$ python -q
>>> import numpy as np
>>> np.set_printoptions(suppress=True, linewidth=140)
>>> Y = np.array([[8, 1], [7, 2]])
>>> A = np.tile(Y, (2, 2))
>>> A
array([[8, 1, 8, 1],
       [7, 2, 7, 2],
       [8, 1, 8, 1],
       [7, 2, 7, 2]])
>>> # column 2 repeats column 0
>>> rng = np.random.default_rng(785)
>>> z = rng.permutation(4)
>>> z
array([3, 1, 2, 0])
>>> Y = A[z][:, z]
>>> np.allclose(Y, A)
False
>>> print(np.trace(Y))
20
>>> F = np.load("out0.npy")
>>> print(F)
[[  0   3  -2]
 [ -1   3  -3]
 [ -2   4  -1]
 [-11   8  -9]
 [-11   9  -2]
 [-14  18  -3]
 [-13   9   1]
 [-14  16   9]
 [-12  24  13]
 [ -5  15  15]
 [-11  13  18]
 [-18   6  13]
 [-23   0   5]
 [-20   7   0]
 [-27   1  -3]
 [-18  -3  -8]
 [-25 -10 -17]]
>>> z = F[:, 2] > np.median(F[:, 2])
>>> r0 = F[z].mean(axis=0) - F[~z].mean(axis=0)
>>> r0.round(3)
array([-2.389,  7.583, 14.583])
>>> np.argsort(-np.abs(r0).round(6), kind="stable")
array([2, 1, 0])
>>> Y = F + rng.integers(-2, 3, (17, 2)) @ rng.integers(-2, 3, (2, 3))
>>> print(Y)
[[ -6   1  -2]
 [  1   5  -3]
 [  1   5  -1]
 [ -7  10  -9]
 [-11   9  -2]
 [-15  17  -3]
 [-17   9   1]
 [-12  16   9]
 [-16  24  13]
 [ -7  15  15]
 [ -6  14  18]
 [-15   5  13]
 [-20   1   5]
 [-20   9   0]
 [-28   2  -3]
 [-24  -5  -8]
 [-23 -10 -17]]
>>> np.abs(Y - F).sum(axis=1)
array([8, 4, 4, 6, 0, 2, 4, 2, 4, 2, 6, 4, 4, 2, 2, 8, 2])
>>> np.round(np.linalg.svd(Y - F, compute_uv=False), 3)
array([14.18 ,  3.865,  0.   ])
>>> Y - F
array([[-6, -2,  0],
       [ 2,  2,  0],
       [ 3,  1,  0],
       [ 4,  2,  0],
       [ 0,  0,  0],
       [-1, -1,  0],
       [-4,  0,  0],
       [ 2,  0,  0],
       [-4,  0,  0],
       [-2,  0,  0],
       [ 5,  1,  0],
       [ 3, -1,  0],
       [ 3,  1,  0],
       [ 0,  2,  0],
       [-1,  1,  0],
       [-6, -2,  0],
       [ 2,  0,  0]])
>>> np.linalg.matrix_rank(Y - F, tol=1e-8)
np.int64(2)
>>> x0 = np.array([1, -2, -2])
>>> y = F @ x0
>>> np.round(np.linalg.solve(F.T @ F, F.T @ y), 3)
array([ 1., -2., -2.])
>>> np.round(np.linalg.lstsq(F, y)[0], 3)
array([ 1., -2., -2.])
>>> y = y + 0.3 * rng.normal(size=17)
>>> y.round(3)
array([ -2.073,  -1.246,  -7.224,  -9.131, -24.879, -43.9  , -32.736, -64.277, -86.363, -65.065, -72.72 , -55.604, -32.806, -34.477,
       -23.24 ,   3.712,  29.143])
>>> b, *_ = np.linalg.lstsq(F, y)
>>> [round(float(np.linalg.norm(np.linalg.solve(F.T @ F + lam * np.eye(3), F.T @ y))), 2) for lam in (0, 1, 10, 100)]
[3.0, 3.0, 2.99, 2.9]
>>> print(b.round())
[ 1. -2. -2.]
>>> np.round(F.T @ (y - F @ b), 3) + 0
array([0., 0., 0.])
>>> np.round(np.linalg.norm(y - F @ b), 3)
np.float64(1.254)
>>> mat = np.triu(rng.random((3, 3)) < 0.8, 1).astype(int)
>>> mat = mat + mat.T
>>> mat
array([[0, 1, 0],
       [1, 0, 1],
       [0, 1, 0]])
>>> # equal to its transpose
>>> print(np.linalg.matrix_rank(A, rtol=0.1))
1
>>> print([round(float(x), 3) for x in np.linalg.svd(A, compute_uv=False)[:3]])
[21.662, 1.662, 0.0]
>>> round(np.linalg.norm(A, 2) / np.linalg.norm(A), 3)
np.float64(0.997)
>>> print(np.linalg.cond(A) > 100)
True
>>> np.argsort(-np.linalg.norm(A, axis=0).round(6), kind="stable")[:3]
array([0, 2, 1])
>>> Y = np.array([[0, -3, -2, -4], [-4, 2, -1, -3], [1, 2, -5, 1], [-2, 4, -3, -1]])
>>> Y[-1] = Y[0]
>>> J = Y + 0.02 * np.eye(4)
>>> J
array([[ 0.02, -3.  , -2.  , -4.  ],
       [-4.  ,  2.02, -1.  , -3.  ],
       [ 1.  ,  2.  , -4.98,  1.  ],
       [ 0.  , -3.  , -2.  , -3.98]])
>>> t3 = np.stack([F, 5 * F, F[::-1]])
>>> print(np.einsum("bij,cij->bc", t3, t3))
[[  7498  37490   4211]
 [ 37490 187450  21055]
 [  4211  21055   7498]]
>>> np.linalg.matrix_rank(t3)
array([3, 3, 3])
>>> E = np.array([[0, 1, 0, 0], [1, 0, 0, 0], [0, 0, 0, 0], [0, 0, 0, 0]])
>>> round(np.trace(np.linalg.pinv(E) @ E), 3)
np.float64(2.0)
>>> print(np.unique(E.round(6), axis=0).shape)
(3, 4)
>>> try:
...     np.linalg.inv(E)
... except np.linalg.LinAlgError as e:
...     print(e)
... 
Singular matrix
>>> np.round(E @ np.linalg.pinv(E) @ E, 3)
array([[0., 1., 0., 0.],
       [1., 0., 0., 0.],
       [0., 0., 0., 0.],
       [0., 0., 0., 0.]])
>>> np.allclose(E[:-1].T @ np.linalg.lstsq(E[:-1].T, E[-1])[0], E[-1])
True
>>> vals, evecs = np.linalg.eigh(E)
>>> x0 = np.array([5, 3, 3, 4])
>>> np.abs(E).sum(axis=1).max(), np.abs(vals).max()
(np.int64(1), np.float64(1.0))
>>> print(np.round(evecs * np.abs(vals) @ evecs.T, 3) + 0)
[[1. 0. 0. 0.]
 [0. 1. 0. 0.]
 [0. 0. 0. 0.]
 [0. 0. 0. 0.]]
>>> np.round(evecs * np.maximum(vals, 0) @ evecs.T, 3)
array([[0.5, 0.5, 0. , 0. ],
       [0.5, 0.5, 0. , 0. ],
       [0. , 0. , 0. , 0. ],
       [0. , 0. , 0. , 0. ]])
>>> def softmax(z):
...     e = np.exp(z - z.max(axis=-1, keepdims=True))
...     return e / e.sum(axis=-1, keepdims=True)
... 
>>> np.round(softmax(F[3]), 3) + 0
array([0., 1., 0.])
>>> S = F @ F.T / np.sqrt(3)
>>> np.round(softmax(S)[3] @ F, 3)
array([-25.   ,  -9.999, -16.999])
>>> K = np.loadtxt("m.csv", delimiter=",")
>>> K
array([[-1.,  1.,  2.],
       [ 0.,  1.,  3.],
       [ 1.,  3.,  5.],
       [ 3.,  1.,  5.],
       [ 3.,  0.,  4.],
       [ 5., -2.,  4.],
       [ 7., -1.,  2.],
       [ 9., -3.,  0.],
       [10., -3.,  0.],
       [ 9., -3.,  0.],
       [11., -5.,  1.],
       [13., -4.,  0.]])
>>> dist = np.linalg.norm(K[:, None] - K[None], axis=-1)
>>> np.round(np.linalg.norm(K - K.mean(axis=0), axis=1), 3)
array([7.196, 6.308, 7.032, 4.595, 3.599, 2.149, 1.205, 4.217, 5.012, 4.217, 6.49 , 7.976])
>>> dist.shape
(12, 12)
>>> np.unravel_index(dist.round(6).argmax(), dist.shape)
(np.int64(0), np.int64(11))
>>> dist[10].round(3)
array([13.454, 12.689, 13.416, 10.77 ,  9.899,  7.348,  5.745,  3.   ,  2.449,  3.   ,  0.   ,  2.449])
>>> x0 = np.array([2, 2, 1])
>>> a = np.maximum(K @ x0, 0)
>>> K.T @ a
array([ 961., -226.,  270.])
>>> np.round(np.tanh(K @ x0), 3)
array([0.964, 1.   , 1.   , 1.   , 1.   , 1.   , 1.   , 1.   , 1.   , 1.   , 1.   , 1.   ])
>>> np.maximum(K @ (3 * x0), 0)
array([ 6., 15., 39., 39., 30., 30., 42., 36., 42., 36., 39., 54.])
>>> np.maximum(K @ x0, 0) - np.maximum(-K @ x0, 0)
array([ 2.,  5., 13., 13., 10., 10., 14., 12., 14., 12., 13., 18.])
>>> x0 = np.array([-2, -1, -2])
>>> y = K @ x0
>>> np.round(np.linalg.pinv(K) @ K, 3) + 0
array([[1., 0., 0.],
       [0., 1., 0.],
       [0., 0., 1.]])
>>> np.round(np.linalg.solve(K.T @ K, K.T @ y), 3)
array([-2., -1., -2.])
>>> y
array([ -3.,  -7., -15., -17., -14., -16., -17., -15., -17., -15., -19., -22.])
>>> try:
...     np.linalg.solve(K, y)
... except np.linalg.LinAlgError as e:
...     print(e)
... 
Last 2 dimensions of the array must be square
>>> y = y + 0.1 * rng.normal(size=12)
>>> y.round(3)
array([ -2.961,  -7.014, -14.962, -16.975, -13.873, -16.095, -17.051, -14.883, -16.814, -15.128, -18.975, -22.058])
>>> b, *_ = np.linalg.lstsq(K, y)
>>> [round(float(np.linalg.norm(np.linalg.solve(K.T @ K + lam * np.eye(3), K.T @ y))), 2) for lam in (0, 1, 10, 100)]
[2.99, 2.95, 2.74, 1.96]
>>> print(b.round())
[-2. -1. -2.]
>>> Ac = K - K.mean(axis=1)
Traceback (most recent call last):
  File "<python-input-90>", line 1, in <module>
    Ac = K - K.mean(axis=1)
         ~~^~~~~~~~~~~~~~~~
ValueError: operands could not be broadcast together with shapes (12,3) (12,) 
>>> Ac = K - K.mean(axis=0)
>>> left, sigma, vt = np.linalg.svd(Ac, full_matrices=False)
>>> sigma.round(3)
array([17.979,  4.175,  2.632])
>>> np.round(vt[0] * np.sign(vt[0, np.abs(vt[0]).argmax()]), 3)
array([ 0.851, -0.432, -0.299])
>>> print((np.sign(left[:, 0]) == np.sign(left[0, 0])).astype(int))
[1 1 1 1 1 1 0 0 0 0 0 0]
>>> print(np.abs(left[:, 0]).argmax())
11
>>> X = np.load("block15.npy")
>>> X
array([[113,  58,  46],
       [ 58, 110,  47],
       [ 46,  47,  29]])
>>> # equal to its transpose
>>> assert X == X.T
Traceback (most recent call last):
  File "<python-input-100>", line 1, in <module>
    assert X == X.T
           ^^^^^^^^
ValueError: The truth value of an array with more than one element is ambiguous. Use a.any() or a.all()
>>> (X - X.T) / 2
array([[0., 0., 0.],
       [0., 0., 0.],
       [0., 0., 0.]])
>>> np.linalg.determinant(X)
Traceback (most recent call last):
  File "<python-input-102>", line 1, in <module>
    np.linalg.determinant(X)
    ^^^^^^^^^^^^^^^^^^^^^
AttributeError: module 'numpy.linalg' has no attribute 'determinant'
>>> np.linalg.matrix_power(X, 2)
array([[18249, 15096,  9258],
       [15096, 17673,  9201],
       [ 9258,  9201,  5166]])
>>> print(np.allclose(X @ X.T, X.T @ X))
True
>>> (X + X.T) / 2
array([[113.,  58.,  46.],
       [ 58., 110.,  47.],
       [ 46.,  47.,  29.]])
>>> sigma = 3 * 0.7 ** np.arange(3)
>>> O, _ = np.linalg.qr(np.array([[-1.1, -0.6, 0.3], [0.4, -0.7, 1.0], [0.1, -1.6, -0.3]]))
>>> feats = rng.normal(size=(26, 3)) * sigma @ O
>>> feats.round(3)
array([[-3.597, -1.796, -1.442],
       [ 0.981,  2.144,  0.318],
       [-3.658,  0.381,  1.038],
       [-0.294,  4.51 ,  3.351],
       [-6.119, -4.88 , -0.514],
       [-1.316, -0.133, -1.731],
       [-0.577,  1.112, -1.821],
       [ 2.044, -0.752, -0.13 ],
       [-2.002,  1.574, -3.31 ],
       [-0.713, -2.83 , -0.615],
       [ 3.458, -2.339, -4.238],
       [ 0.381,  0.088, -1.014],
       [-3.642, -0.647, -0.379],
       [ 1.187, -0.382, -1.195],
       [-0.901,  0.128,  0.631],
       [-3.149,  2.597,  2.184],
       [-3.098,  0.215, -1.276],
       [-1.025, -0.928, -0.711],
       [ 4.249, -0.139,  0.266],
       [-0.247, -1.539, -2.134],
       [ 3.652, -2.01 , -0.844],
       [ 0.563,  2.415,  1.587],
       [ 0.393,  0.678,  1.478],
       [-2.523, -4.476, -1.057],
       [-2.86 ,  0.464, -2.12 ],
       [-2.041, -1.174, -3.008]])
>>> cov = np.cov(feats, rowvar=False)
>>> np.round(np.median(feats, axis=0), 3)
array([-0.807, -0.136, -0.778])
>>> np.argsort(-feats.std(axis=0).round(6), kind="stable")
array([0, 1, 2])
>>> cov.round(3)
array([[ 6.305,  0.746, -0.093],
       [ 0.746,  4.408,  1.796],
       [-0.093,  1.796,  2.971]])
>>> np.round(feats.std(axis=0), 3)
array([2.462, 2.059, 1.69 ])
>>> print(np.round(np.linalg.eigvalsh(cov)[::-1], 3))
[6.663 5.32  1.701]
>>> np.round(np.polyfit(feats[:, 0], feats[:, 2], 1), 3)
array([-0.015, -0.654])
>>> round(float(np.corrcoef(feats[:, 0], feats[:, 2])[0, 1]), 3)
-0.021
>>> L = np.linalg.cholesky(cov)
>>> np.round(cov / np.sqrt(np.outer(np.diag(cov), np.diag(cov))), 3)
array([[ 1.   ,  0.142, -0.021],
       [ 0.142,  1.   ,  0.496],
       [-0.021,  0.496,  1.   ]])
>>> np.linalg.eigvalsh(cov).min() > 0
np.True_
>>> round(np.prod(np.diag(L)) ** 2, 3), round(np.linalg.det(cov), 3)
(np.float64(60.296), np.float64(60.296))
>>> dist = np.linalg.norm(feats[:, None] - feats[None], axis=-1)
>>> print(np.unravel_index(dist.round(6).argmax(), dist.shape))
(np.int64(3), np.int64(4))
>>> dist.shape
(26, 26)
>>> (dist + 1e9 * np.eye(26)).round(6).argmin(axis=1)
array([12, 21, 12, 21, 23, 17,  5, 13, 24, 17, 20, 13, 16, 11, 22,  2, 24,  5, 20, 17,  7,  1, 14,  9, 16,  5])
>>> np.flatnonzero(dist[13] < dist.mean() / 2)
array([ 7, 11, 13, 19])
>>> Y = np.c_[feats[:, :2] @ np.array([[-7, 4], [5, 1]]), np.array([2, -1, -2, 0, -3, 2, 2, 3, 0, 2, 3, -2, -1, -1, -3, -3, 2, 3, -1, -2, 2, 2, -1, -2, -2, 1])]
>>> Y.round(3)
array([[ 16.2  , -16.183,   2.   ],
       [  3.852,   6.067,  -1.   ],
       [ 27.513, -14.252,  -2.   ],
       [ 24.609,   3.333,   0.   ],
       [ 18.434, -29.357,  -3.   ],
       [  8.546,  -5.398,   2.   ],
       [  9.599,  -1.197,   2.   ],
       [-18.068,   7.423,   3.   ],
       [ 21.885,  -6.436,   0.   ],
       [ -9.158,  -5.681,   2.   ],
       [-35.899,  11.493,   3.   ],
       [ -2.228,   1.614,  -2.   ],
       [ 22.256, -15.215,  -1.   ],
       [-10.217,   4.366,  -1.   ],
       [  6.946,  -3.475,  -3.   ],
       [ 35.032,  -9.999,  -3.   ],
       [ 22.764, -12.177,   2.   ],
       [  2.534,  -5.027,   3.   ],
       [-30.44 ,  16.859,  -1.   ],
       [ -5.965,  -2.526,  -2.   ],
       [-35.615,  12.597,   2.   ],
       [  8.133,   4.669,   2.   ],
       [  0.639,   2.251,  -1.   ],
       [ -4.724, -14.567,  -2.   ],
       [ 22.338, -10.976,  -2.   ],
       [  8.417,  -9.338,   1.   ]])
>>> print(np.round(np.linalg.norm(np.linalg.qr(feats)[0].T @ Y, axis=0) ** 2 / ((Y ** 2).sum(axis=0) + 1e-12), 3))
[1.   1.   0.22]
>>> np.round(np.linalg.norm(Y - feats @ np.linalg.lstsq(feats, Y)[0], axis=0), 3) + 0
array([0.  , 0.  , 9.18])
>>> np.round(np.linalg.lstsq(feats, Y[:, 0])[0], 3) + 0
array([-7.,  5.,  0.])
>>> left, sigma = np.linalg.svd(Y)
Traceback (most recent call last):
  File "<python-input-132>", line 1, in <module>
    left, sigma = np.linalg.svd(Y)
    ^^^^^^^^^^^
ValueError: too many values to unpack (expected 2)
>>> left, sigma, vt = np.linalg.svd(Y, full_matrices=False)
>>> print(np.allclose(left * sigma @ vt, Y))
True
>>> np.round(np.cumsum(sigma ** 2) / np.sum(sigma ** 2), 3)
array([0.899, 0.993, 1.   ])
>>> np.round(vt @ vt.T, 3) + 0
array([[1., 0., 0.],
       [0., 1., 0.],
       [0., 0., 1.]])
>>> np.round(left.T @ left, 3) + 0
array([[1., 0., 0.],
       [0., 1., 0.],
       [0., 0., 1.]])
>>> left.shape, sigma.shape, vt.shape
((26, 3), (3,), (3, 3))
>>> np.round(left.T @ Y @ vt.T, 3) + 0
array([[107.371,   0.   ,   0.   ],
       [  0.   ,  34.682,   0.   ],
       [  0.   ,   0.   ,   9.718]])
